% ipython --no-banner

In [1]: import numpy as np

In [2]: from numpy import linalg as LA

In [3]: np.set_printoptions(precision=2, suppress=True, linewidth=140, legacy="1.25")

In [4]: q, _ = LA.qr(np.array([[1.0, 0.7, 0.4, 0.2, 0.1, 0.2],
   ...:     [-0.4, 0.9, 1.1, 0.0, 0.4, 0.1],
   ...:     [-0.5, 0.8, -0.7, -0.1, -0.6, -0.9],
   ...:     [1.2, 1.9, 1.0, 0.3, 1.3, 1.5],
   ...:     [-0.5, 0.2, 0.6, 1.8, -1.6, 2.2],
   ...:     [-1.2, -0.5, 0.1, 1.7, 0.9, -0.2]]))

In [5]: m1 = q[:, :5]

In [6]: print(m1)
[[-0.47 -0.05  0.08 -0.32 -0.07]
 [ 0.19 -0.56  0.46  0.61 -0.07]
 [ 0.23 -0.54 -0.79 -0.05 -0.12]
 [-0.56 -0.58  0.1  -0.21  0.35]
 [ 0.23 -0.24  0.34 -0.54 -0.66]
 [ 0.56 -0.11  0.2  -0.43  0.64]]

In [7]: hat = m1 @ LA.solve(m1.T @ m1, m1.T)

In [8]: print(np.allclose(hat @ hat, hat))
True

In [9]: print(np.round(LA.eigvalsh(hat), 2) + 0)
[0. 1. 1. 1. 1. 1.]

In [10]: print(LA.matrix_rank(np.eye(6) - hat))
1

In [11]: arr = np.loadtxt("block8.csv", delimiter=",")

In [12]: print(arr)
[[-0.2  0.4  0.5  0.4 -1.5 -0.9  0.2  0.  -1.5 -1.3]
 [-0.9 -1.4 -0.6  0.3  0.5  0.   0.8 -2.2 -0.3  0.4]
 [ 1.5  0.8  0.9  1.8 -1.2  0.5 -1.4 -1.3  0.3 -1.3]
 [-0.1 -1.4 -1.2 -0.7  0.1 -1.4  0.1  0.1 -0.8 -0.7]
 [ 1.2  0.5  0.5 -0.7 -0.7 -0.4  0.5 -1.5 -1.4 -2.4]
 [-1.8  0.6  0.2 -1.   1.4 -0.4  1.6 -0.4  0.3 -1.8]
 [-0.2  0.5 -0.4 -1.1  0.4  1.4  0.3 -0.5  0.6 -1.1]
 [ 0.4  0.9  0.3  1.7  0.5  0.6 -0.9 -0.4  0.4  0. ]
 [ 1.   0.6  0.4  0.9  1.2  0.1  0.4 -1.4 -1.6  1.7]
 [ 0.5  2.   0.5  0.3  1.  -0.7 -1.  -0.8 -1.1  0.7]
 [-0.8 -0.4  0.2  0.3 -1.1 -0.4  0.  -0.2 -0.3 -0.8]
 [-0.5  0.   1.5 -8.  -3.   1.  -7.   4.5  3.   6. ]
 [-2.1  0.8 -0.8 -0.7  1.7 -0.1 -0.6  0.2  0.3  0. ]
 [ 0.9  0.5  0.4  0.6  0.8 -0.7 -2.5 -0.3  0.   0.8]
 [ 1.   0.5 -2.1  0.7  0.4  0.8  1.4  0.7 -0.9 -0.8]
 [-0.7  1.1  0.7  0.3 -1.  -0.1  1.3 -0.6  0.7  0.3]
 [ 1.9 -1.5  1.1  0.1 -0.3 -1.1  1.  -0.7  0.7  0. ]
 [-0.3 -1.   0.7 -0.5  0.2  1.   0.4  0.7  1.3  0.2]
 [-1.3 -0.3  1.6  1.8  0.8 -0.2  0.4  1.5  0.  -1.1]
 [-0.8  0.2 -0.4  0.8  0.7 -1.5  1.4  0.8  0.4  0.6]
 [-0.7  0.4 -1.4 -1.1 -0.5 -0.4 -0.1  1.8  1.2  1.7]
 [ 0.8  2.3 -0.4  0.6 -0.5 -2.5 -1.2 -0.4 -1.1  0.5]
 [ 1.9  1.5  1.5  0.4 -1.3 -1.5  0.3  0.3  0.6 -0.3]
 [-0.4  0.6  1.7  1.2 -1.7  0.2  1.7  0.4 -0.9  0.4]
 [-0.6 -0.1  0.9  0.6  0.8  1.  -0.5 -0.5  0.3  0.8]
 [-2.   0.7 -0.1  0.1  0.   1.  -1.3 -1.5 -0.4  1.6]
 [-1.  -0.3 -0.2  0.1 -1.2  0.2  0.6  1.2 -0.5 -1. ]
 [-1.3 -0.7  0.9  0.4  1.7  0.6 -2.1  0.4  1.3  1.2]
 [-2.4  0.  -1.3 -0.5 -1.8  1.7  1.1  0.7 -0.1  0. ]
 [ 0.4  0.2 -0.7 -1.2 -0.1  0.3  0.   0.8  0.2  0.8]
 [-0.3  0.2  0.8 -0.4  0.6 -1.5 -1.3  1.8 -0.4 -0.4]
 [ 0.5  0.   0.5 -0.4 -0.2 -0.3 -0.5 -1.2  0.9 -1.5]
 [-1.9 -1.7  1.5 -1.1  1.5 -0.8  0.3  0.8 -1.1  0. ]
 [ 0.4 -1.9  0.9  0.4 -0.6 -0.2  0.2 -1.1  0.2  1.8]
 [-0.2 -1.1  0.6  1.4 -0.2 -0.8  1.7 -0.7 -1.2 -0.7]
 [ 0.2 -0.2  1.2 -0.4 -1.9  1.1  1.1  0.5  0.9 -1.1]
 [ 0.3 -0.2 -0.3 -0.3  0.3  0.3  0.1 -1.9  1.   1.4]
 [-0.1  0.  -0.1  1.6  1.1 -1.5 -0.6  0.3  0.3  0.1]
 [ 0.6 -1.   0.9 -2.2 -1.3  1.3 -0.2  2.6 -0.8  0.2]
 [ 2.2 -0.7  0.   0.4 -0.3  0.1 -0.6 -1.4 -0.9 -0.7]
 [ 0.9  0.  -0.4 -0.8 -0.8 -1.4 -0.5  1.2  0.6  0.3]
 [ 0.7 -1.2 -0.4  0.6 -0.8  0.2 -0.2 -1.3  0.8 -0.8]]

In [13]: # row 11 dominates

In [14]: basis = arr[[13, 20]].astype(float)

In [15]: for _ in range(6):
    ...:     z = LA.norm(arr[:, None] - basis, axis=-1).argmin(axis=1)
    ...:     basis = np.array([arr[z == j].mean(axis=0) for j in range(2)])
    ...: 

In [16]: print(z)
[0 0 0 0 0 0 0 0 0 0 0 1 1 0 0 0 0 1 0 0 1 0 0 0 0 0 1 1 1 1 1 0 1 0 0 1 0 0 1 0 1 0]

In [17]: print(basis)
[[ 0.18  0.12  0.26  0.45 -0.05 -0.29  0.09 -0.56 -0.17 -0.14]
 [-0.65 -0.25  0.21 -1.26 -0.38  0.23 -0.64  1.32  0.45  0.61]]

In [18]: print(np.abs(basis[1] - basis[0]).argmax())
7

In [19]: print(np.bincount(z))
[29 13]
